$ ipython --no-banner

In [1]: import numpy as np

In [2]: import numpy.linalg as la

In [3]: np.set_printoptions(precision=2, suppress=True, linewidth=200, floatmode="fixed")

In [4]: Q, _ = la.qr(np.array([[-1.4, -1.4, 0.4, 0.5, 0.3, -0.4],
   ...:     [0.9, 0.1, -0.7, -1.0, 0.0, -0.4],
   ...:     [-0.1, -0.1, -0.6, -0.3, -0.3, -0.6],
   ...:     [0.2, 0.2, 3.1, -0.4, 0.6, -1.4],
   ...:     [-0.5, -0.5, -2.0, 0.3, -0.7, 1.1],
   ...:     [0.7, 1.3, 0.1, -0.2, -0.7, 0.5]]))

In [5]: X = 5 * Q

In [6]: X
Out[6]: 
array([[-3.71, -0.60,  0.93, -1.59,  0.04,  2.73],
       [ 2.38, -3.67, -0.46, -1.46, -0.66,  1.75],
       [-0.26, -0.04, -0.77, -3.84,  2.00, -2.37],
       [ 0.53,  0.09,  4.07, -1.20, -2.23, -1.32],
       [-1.32, -0.21, -2.52, -0.61, -3.85, -1.28],
       [ 1.85,  3.34, -0.61, -1.95, -0.89,  2.34]])

In [7]: r0, v = X[4], X[3]

In [8]: r0 @ r0
Out[8]: np.float64(25.0)

In [9]: round(float(r0 @ v), 2)
Out[9]: 0.0

In [10]: p = (r0 @ v) / (r0 @ r0) * r0

In [11]: la.matrix_rank(np.outer(r0, v))
Out[11]: np.int64(1)

In [12]: v - p
Out[12]: array([ 0.53,  0.09,  4.07, -1.20, -2.23, -1.32])

In [13]: p.round(2) + 0
Out[13]: array([0.00, 0.00, 0.00, 0.00, 0.00, 0.00])

In [14]: out = np.array([[-6, 8], [5, -8]])

In [15]: data = np.tile(out, (2, 2))

In [16]: data
Out[16]: 
array([[-6,  8, -6,  8],
       [ 5, -8,  5, -8],
       [-6,  8, -6,  8],
       [ 5, -8,  5, -8]])

In [17]: rng = np.random.default_rng(982)

In [18]: z = rng.permutation(6)

In [19]: out = X[:, z] * rng.choice([-1, 1], 6)

In [20]: print(out)
[[-0.93 -0.60  0.04  3.71 -2.73 -1.59]
 [ 0.46 -3.67 -0.66 -2.38 -1.75 -1.46]
 [ 0.77 -0.04  2.00  0.26  2.37 -3.84]
 [-4.07  0.09 -2.23 -0.53  1.32 -1.20]
 [ 2.52 -0.21 -3.85  1.32  1.28 -0.61]
 [ 0.61  3.34 -0.89 -1.85 -2.34 -1.95]]

In [21]: Uu, _, Vh = la.svd(X.T @ out)

In [22]: np.round(la.lstsq(X, out)[0], 2) + 0
Out[22]: 
array([[ 0.00,  0.00,  0.00, -1.00,  0.00,  0.00],
       [ 0.00,  1.00,  0.00,  0.00,  0.00,  0.00],
       [-1.00,  0.00,  0.00,  0.00,  0.00,  0.00],
       [ 0.00,  0.00,  0.00,  0.00,  0.00,  1.00],
       [ 0.00,  0.00,  1.00,  0.00,  0.00,  0.00],
       [ 0.00,  0.00,  0.00,  0.00, -1.00,  0.00]])

In [23]: z
Out[23]: array([2, 1, 4, 0, 5, 3])

In [24]: print(np.round(Uu @ Vh, 2) + 0)
[[ 0.00  0.00  0.00 -1.00  0.00  0.00]
 [ 0.00  1.00  0.00  0.00  0.00  0.00]
 [-1.00  0.00  0.00  0.00  0.00  0.00]
 [ 0.00  0.00  0.00  0.00  0.00  1.00]
 [ 0.00  0.00  1.00  0.00  0.00  0.00]
 [ 0.00  0.00  0.00  0.00 -1.00  0.00]]

In [25]: x0 = np.array([2, 0, 2, 0, 3, 1])

In [26]: y = out @ x0

In [27]: coef, lr = np.zeros(6), 1 / la.norm(out, 2) ** 2

In [28]: for i in range(30):
    ...:     coef -= lr * out.T @ (out @ coef - y)
    ...:     if i % 10 == 0: print(i, round(la.norm(out @ coef - y), 2))
    ...: 
0 0.0
10 0.0
20 0.0

In [29]: np.round(la.cond(out), 2)
Out[29]: np.float64(1.0)

In [30]: coef.round(2) + 0
Out[30]: array([2.00, 0.00, 2.00, 0.00, 3.00, 1.00])
